% python3 -q
>>> import numpy as np
>>> from numpy import linalg as LA
>>> np.set_printoptions(suppress=True, linewidth=100)
>>> tidy = lambda a: np.round(a, 3) + 0
>>> F = np.array([[0.0, -0.5, -1.4, -0.6],
...     [-1.8, -0.7, 1.7, 0.5],
...     [0.3, 0.9, -0.8, 0.1]])
>>> F[:, 1] *= 10
>>> F
array([[ 0. , -5. , -1.4, -0.6],
       [-1.8, -7. ,  1.7,  0.5],
       [ 0.3,  9. , -0.8,  0.1]])
>>> M2 = F / np.sqrt((F ** 2).mean(axis=1, keepdims=True))
>>> LA.matrix_rank(F - F.mean(axis=1, keepdims=True))
np.int64(3)
>>> tidy(M2[0])
array([ 0.   , -1.913, -0.536, -0.23 ])
>>> LA.matrix_rank(M2) == LA.matrix_rank(F)
np.True_
>>> C2 = F.T @ F
>>> LA.matrix_rank(C2)
np.int64(3)
>>> tidy(LA.eigvalsh(C2)[::-1])
array([157.534,   6.232,   0.673,   0.   ])
>>> tidy(LA.svd(F, compute_uv=False) ** 2)
array([157.534,   6.232,   0.673])
>>> mat = np.load("layer8.npy")
>>> mat
array([[-1.417,  2.369, -1.569],
       [-2.179,  1.913, -2.252],
       [-1.887,  2.209, -2.039],
       [-1.979,  1.78 , -1.4  ],
       [-2.204,  2.454, -1.827],
       [-1.68 ,  2.341, -1.676],
       [-1.977,  2.018, -1.61 ],
       [-1.753,  2.035, -2.109],
       [-1.567,  1.915, -2.143],
       [-1.397,  2.585, -2.249],
       [ 2.906, -2.013, -3.077],
       [ 3.306, -1.781, -2.761],
       [ 2.785, -1.794, -3.022],
       [ 2.381, -2.154, -3.015],
       [ 2.311, -2.266, -2.803],
       [ 2.811, -1.517, -2.537],
       [ 3.218, -1.89 , -3.155],
       [ 3.001, -1.856, -3.049],
       [ 2.578, -2.262, -2.889],
       [ 2.922, -1.751, -2.501]])
>>> Ac = mat - mat.mean(axis=0)
>>> vecs = LA.svd(Ac)[2][:2]
>>> M2 = Ac - Ac @ vecs.T @ vecs
>>> tidy(M2.std(axis=0))
array([0.016, 0.042, 0.246])
